$ python3 -q
>>> import numpy as np
>>> from numpy import linalg as LA
>>> np.set_printoptions(precision=1, suppress=True, linewidth=160)
>>> A = np.load("test13.npy")
>>> A
array([[ 1, -1,  1, -1],
       [ 1,  0,  0,  0],
       [ 1,  1,  1,  1],
       [ 1,  2,  4,  8]])
>>> A2 = LA.inv(A)
>>> np.round(LA.inv(A2), 1) + 0
array([[ 1., -1.,  1., -1.],
       [ 1.,  0.,  0.,  0.],
       [ 1.,  1.,  1.,  1.],
       [ 1.,  2.,  4.,  8.]])
>>> x0 = np.array([1, 8, 2, 6])
>>> h = np.maximum(A @ x0, 0)
>>> A.T @ h
array([ 91, 163, 309, 601])
>>> np.flatnonzero(h > 1e-9)
array([1, 2, 3])
>>> cov = A.T @ A
>>> cov
array([[ 4,  2,  6,  8],
       [ 2,  6,  8, 18],
       [ 6,  8, 18, 32],
       [ 8, 18, 32, 66]])
>>> LA.matrix_rank(cov)
np.int64(4)
>>> x0 = np.array([-2, 0, -1, -1])
>>> target = A @ x0
>>> target
array([ -2,  -2,  -4, -14])
>>> LA.solve(A, target + A[:, 3])
array([-2.,  0., -1.,  0.])
>>> np.round(LA.solve(A, A[:, 1]), 1) + 0
array([0., 1., 0., 0.])
>>> LA.solve(A, target)
array([-2.,  0., -1., -1.])
>>> LA.solve(A.T, A[2])
array([0., 0., 1., 0.])
>>> K = np.load("x.npy")
>>> K
array([[0, 6, 3, 8],
       [0, 0, 3, 3],
       [0, 0, 0, 1],
       [0, 0, 0, 0]])
>>> K @ K
array([[ 0,  0, 18, 21],
       [ 0,  0,  0,  3],
       [ 0,  0,  0,  0],
       [ 0,  0,  0,  0]])
>>> LA.matrix_rank(K - K[0, 0] * np.eye(4))
np.int64(3)
>>> np.prod(np.diag(K)), round(LA.det(K), 1)
(np.int64(0), np.float64(0.0))
>>> try:
...     LA.inv(K)
... except LA.LinAlgError as e:
...     print(e)
... 
Singular matrix
>>> np.sort(LA.eigvals(K))
array([0., 0., 0., 0.])
>>> round(LA.det(A), 1)
np.float64(12.0)
>>> (A - A.T) / 2
array([[ 0. , -1. ,  0. , -1. ],
       [ 1. ,  0. , -0.5, -1. ],
       [ 0. ,  0.5,  0. , -1.5],
       [ 1. ,  1. ,  1.5,  0. ]])
>>> assert A == A.T
Traceback (most recent call last):
  File "<python-input-30>", line 1, in <module>
    assert A == A.T
           ^^^^^^^^
ValueError: The truth value of an array with more than one element is ambiguous. Use a.any() or a.all()
>>> np.trace(A)
np.int64(10)
>>> np.sort(np.abs(LA.eigvals(A)))
array([0.8, 0.8, 2. , 8.3])
>>> A @ A
array([[ 0, -2, -2, -8],
       [ 1, -1,  1, -1],
       [ 4,  2,  6,  8],
       [15, 19, 37, 67]])
>>> np.allclose(A, A.T)
False
